% ipython --no-banner

In [1]: import numpy as np

In [2]: from numpy import linalg as LA

In [3]: np.set_printoptions(suppress=True, linewidth=200)

In [4]: tidy = lambda a: np.round(a, 2) + 0

In [5]: J = np.loadtxt("layer6.csv", delimiter=",")

In [6]: print(tidy(J))
[[ 0.79  0.31 -0.2   0.16]
 [ 0.31  0.53  0.3  -0.24]
 [-0.2   0.3   0.8   0.16]
 [ 0.16 -0.24  0.16  0.87]]

In [7]: vec = np.array([1, 0, 1, 3])

In [8]: h1 = np.maximum(J @ vec, 0)

In [9]: np.flatnonzero(h1 > 1e-9)
Out[9]: array([0, 2, 3])

In [10]: tidy(np.maximum(J @ vec, 0) - np.maximum(-J @ vec, 0))
Out[10]: array([ 1.07, -0.11,  1.07,  2.94])

In [11]: print(tidy(J.T @ h1))
[ 1.11 -0.05  1.1   2.92]

In [12]: tidy(h1)
Out[12]: array([1.07, 0.  , 1.07, 2.94])

In [13]: tidy(np.maximum(J @ (3 * vec), 0))
Out[13]: array([3.22, 0.  , 3.21, 8.83])

In [14]: print(tidy(J * (h1 > 1e-9)[:, None]))
[[ 0.79  0.31 -0.2   0.16]
 [ 0.    0.    0.    0.  ]
 [-0.2   0.3   0.8   0.16]
 [ 0.16 -0.24  0.16  0.87]]

In [15]: vec = np.array([-1, -3, 0, -3])

In [16]: tidy(np.eye(4) - J)
Out[16]: 
array([[ 0.21, -0.31,  0.2 , -0.16],
       [-0.31,  0.47, -0.3 ,  0.24],
       [ 0.2 , -0.3 ,  0.2 , -0.16],
       [-0.16,  0.24, -0.16,  0.13]])

In [17]: tidy(np.trace(J))
Out[17]: np.float64(3.0)

In [18]: tidy(LA.eigvalsh(2 * J - np.eye(4)))
Out[18]: array([-1.,  1.,  1.,  1.])

In [19]: K = np.loadtxt("mat.csv", delimiter=",")

In [20]: tidy(K)
Out[20]: 
array([[-5.25, -8.27, -2.03],
       [ 1.19,  5.95,  7.95],
       [ 6.4 ,  6.5 , -4.09],
       [ 6.25,  5.51, -5.52],
       [ 4.49,  8.14,  3.69],
       [ 0.03, -4.75, -8.8 ],
       [-5.86, -8.1 , -0.21],
       [-6.39, -6.28,  4.45],
       [-4.93, -8.24, -2.78],
       [-4.49, -1.31,  8.84],
       [ 6.06,  4.8 , -6.34],
       [ 4.33,  8.08,  3.99],
       [ 0.01,  4.8 ,  8.77],
       [ 4.4 ,  1.14, -8.91],
       [ 3.42, -0.45, -9.38],
       [-4.75, -8.21, -3.18],
       [ 6.38,  7.18, -2.79],
       [ 6.36,  6.09, -4.73],
       [-0.95, -5.73, -8.14],
       [ 5.17,  8.27,  2.22],
       [-4.98, -8.25, -2.67],
       [ 2.69, -1.52, -9.51],
       [ 1.6 ,  6.32,  7.59],
       [-3.29, -7.57, -5.64],
       [ 6.34,  5.97, -4.91],
       [-5.9 , -4.34,  6.81]])

In [21]: idx = K[:, 2] > np.median(K[:, 2])

In [22]: r0 = K[idx].mean(axis=0) - K[~idx].mean(axis=0)

In [23]: tidy(r0)
Out[23]: array([-4.64, -0.94,  9.89])

In [24]: ((K - K.mean(axis=0)) @ r0 > 0).astype(int)
Out[24]: array([1, 1, 0, 0, 1, 0, 1, 1, 1, 1, 0, 1, 1, 0, 0, 1, 0, 0, 0, 1, 1, 0, 1, 0, 0, 1])

In [25]: print(np.argsort(-np.abs(r0).round(6), kind="stable"))
[2 0 1]

In [26]: idx.astype(int)
Out[26]: array([1, 1, 0, 0, 1, 0, 1, 1, 1, 1, 0, 1, 1, 0, 0, 0, 0, 0, 0, 1, 1, 0, 1, 0, 0, 1])

In [27]: tidy((((K - K.mean(axis=0)) @ r0 > 0) == idx).mean())
Out[27]: np.float64(0.96)

In [28]: D = LA.norm(K[:, None] - K[None], axis=-1)

In [29]: tidy(D[:5, :5])
Out[29]: 
array([[ 0.  , 18.52, 18.92, 18.29, 19.92],
       [18.52,  0.  , 13.13, 14.4 ,  5.81],
       [18.92, 13.13,  0.  ,  1.75,  8.18],
       [18.29, 14.4 ,  1.75,  0.  ,  9.74],
       [19.92,  5.81,  8.18,  9.74,  0.  ]])

In [30]: np.flatnonzero(D[20] < D.mean() / 2)
Out[30]: array([ 0,  6,  8, 15, 20, 23])

In [31]: print(np.unravel_index(D.round(6).argmax(), D.shape))
(np.int64(5), np.int64(12))
